>>> import numpy as np
>>> from numpy import linalg as LA
>>> np.set_printoptions(suppress=True, linewidth=140)
>>> m1 = np.array([[-2.99, -2.99, -11.97, -20.99, -20.96],
...     [-1.97, -2.0, -8.01, -14.0, -13.97],
...     [0.92, -0.07, 7.02, 7.0, 4.97],
...     [4.04, 4.95, 13.07, 28.0, 29.94],
...     [3.1, 3.99, 9.09, 21.03, 23.07]])
>>> print(m1)
[[ -2.99  -2.99 -11.97 -20.99 -20.96]
 [ -1.97  -2.    -8.01 -14.   -13.97]
 [  0.92  -0.07   7.02   7.     4.97]
 [  4.04   4.95  13.07  28.    29.94]
 [  3.1    3.99   9.09  21.03  23.07]]
>>> rng = np.random.default_rng(2181)
>>> other = m1 + rng.integers(-2, 3, (5, 2)) @ rng.integers(-2, 3, (2, 5))
>>> other.round(2)
array([[ -0.99,  -2.99, -10.97, -19.99, -18.96],
       [ -4.97,   0.  , -10.01, -14.  , -17.97],
       [  2.92,  -4.07,   9.02,   5.  ,   8.97],
       [  6.04,   8.95,  13.07,  32.  ,  29.94],
       [  5.1 ,   3.99,  10.09,  22.03,  25.07]])
>>> np.round(LA.svd(other - m1, compute_uv=False), 2) + 0
array([9.34, 6.77, 0.  , 0.  , 0.  ])
>>> LA.cond(other) > 100
np.True_
>>> print(round(LA.norm(other, 2) / LA.norm(other), 2))
0.99
>>> np.argsort(-LA.norm(m1, axis=0).round(6), kind="stable")[:3]
array([4, 3, 2])
>>> print(LA.matrix_rank(m1, rtol=0.1))
1
>>> np.allclose(m1 @ m1.T, m1.T @ m1)
False
>>> np.trace(m1)
np.float64(53.1)
>>> round(np.abs(LA.eigvals(m1)).max(), 2)
np.float64(48.26)
>>> np.round(np.sort(np.abs(LA.eigvals(m1))), 2)
array([ 0.03,  0.03,  0.05,  4.85, 48.26])
>>> W0 = np.load("x.npy")
>>> W0
array([[ 0, -1,  0],
       [ 1,  0, -4],
       [ 0,  4,  0]])
>>> print(np.allclose(W0 @ W0.T, W0.T @ W0))
True
>>> LA.matrix_power(W0, 2)
array([[ -1,   0,   4],
       [  0, -17,   0],
       [  4,   0, -16]])
>>> (W0 - W0.T) / 2
array([[ 0., -1.,  0.],
       [ 1.,  0., -4.],
       [ 0.,  4.,  0.]])
>>> np.allclose(W0, W0.T)
False
>>> print(round(np.abs(LA.eigvals(W0)).max(), 2))
4.12
>>> (W0 + W0.T) / 2
array([[0., 0., 0.],
       [0., 0., 0.],
       [0., 0., 0.]])
>>> print(np.round(np.sort(np.abs(LA.eigvals(W0))), 2))
[0.   4.12 4.12]
>>> round(float(LA.det(W0)), 2)
0.0
>>> other = W0 / LA.norm(W0, axis=1, keepdims=True)
>>> G = other @ other.T
>>> print(np.round(LA.norm(other, axis=1), 2))
[1. 1. 1.]
>>> (np.abs(G) > 0.9).astype(int)
array([[1, 0, 1],
       [0, 1, 0],
       [1, 0, 1]])
>>> G = W0.T @ W0
>>> LA.matrix_rank(G)
np.int64(2)
>>> np.trace(G), (W0 ** 2).sum()
(np.int64(34), np.int64(34))
>>> np.round(LA.svd(W0, compute_uv=False) ** 2, 2)
array([17., 17.,  0.])
>>> np.round(LA.eigvalsh(G)[::-1], 2)
array([17., 17.,  0.])
>>> G
array([[ 1,  0, -4],
       [ 0, 17,  0],
       [-4,  0, 16]])
>>> U, sigma, VT = LA.svd(W0, full_matrices=False)
>>> np.round(VT @ VT.T, 2) + 0
array([[1., 0., 0.],
       [0., 1., 0.],
       [0., 0., 1.]])
>>> (sigma > 1e-8).sum()
np.int64(2)
>>> np.round(U.T @ U, 2) + 0
array([[1., 0., 0.],
       [0., 1., 0.],
       [0., 0., 1.]])
>>> sigma.round(2)
array([ 4.12,  4.12, -0.  ])
>>> sigma / sigma[0]
array([ 1.,  1., -0.])
>>> np.allclose(U * sigma @ VT, W0)
True
>>> np.cumsum(sigma ** 2) / np.sum(sigma ** 2)
array([0.5, 1. , 1. ])
>>> F = np.loadtxt("layer5.csv", delimiter=",")
>>> F
array([[5., 0., 0.],
       [1., 4., 0.],
       [0., 0., 1.]])
>>> # 2 blocks once reordered
>>> evals, V = LA.eig(F)
>>> F @ V[:, 0] - evals[0] * V[:, 0]
array([0., 0., 0.])
>>> np.round(np.sort(LA.eigvals(F @ F)), 2)
array([ 1., 16., 25.])
>>> evals
array([4., 5., 1.])
>>> P = np.triu(np.array([[0, -1, -3], [-1, -1, 2], [1, 0, -3]]), 1) + np.eye(3)
>>> other = P @ F @ LA.inv(P)
>>> np.trace(other), np.trace(F)
(np.float64(10.0), np.float64(10.0))
>>> other = np.array([[3, 3, 0], [1, 1, 1], [3, 1, 0]])
>>> print(np.einsum("ik,kj->ij", F, other))
[[15. 15.  0.]
 [ 7.  7.  4.]
 [ 3.  1.  0.]]
>>> np.vstack([F, other.T]).shape
(6, 3)
>>> F @ other
array([[15., 15.,  0.],
       [ 7.,  7.,  4.],
       [ 3.,  1.,  0.]])
>>> other.T @ F.T
array([[15.,  7.,  3.],
       [15.,  7.,  1.],
       [ 0.,  4.,  0.]])
>>> A = np.load("case5.npy")
>>> print(A)
[[ 0  3]
 [ 0 -2]]
>>> # triangular
>>> np.argsort(-LA.norm(A, axis=0).round(6), kind="stable")[:3]
array([1, 0])
>>> [round(float(x), 2) for x in LA.svd(A, compute_uv=False)[:3]]
[3.61, 0.0]
>>> print(LA.cond(A) > 100)
True
>>> E = np.array([[0, 0, -9, 0], [0, 0, 0, 0], [0, 3, -4, 0], [9, 0, 0, 0]])
>>> U, sigma, VT = LA.svd(E)
>>> V = VT[:(sigma > 1e-8).sum()]
>>> vec = E[1] + 4 * E[2] + rng.integers(2) * np.eye(4)[2]
>>> vec
array([  0.,  12., -16.,   0.])
>>> LA.matrix_rank(np.vstack([E, vec]))
np.int64(3)
>>> np.round(LA.eigvals(F).sum().real, 2)
np.float64(10.0)
>>> print(np.kron(np.eye(2, dtype=int), F))
[[5. 0. 0. 0. 0. 0.]
 [1. 4. 0. 0. 0. 0.]
 [0. 0. 1. 0. 0. 0.]
 [0. 0. 0. 5. 0. 0.]
 [0. 0. 0. 1. 4. 0.]
 [0. 0. 0. 0. 0. 1.]]
>>> np.poly(F)
array([  1., -10.,  29., -20.])
>>> np.einsum("ij,ji->", F, F)
np.float64(42.0)
>>> print(LA.matrix_rank(E, rtol=0.1))
3
>>> [round(float(x), 2) for x in LA.svd(E, compute_uv=False)[:3]]
[9.93, 9.0, 2.72]
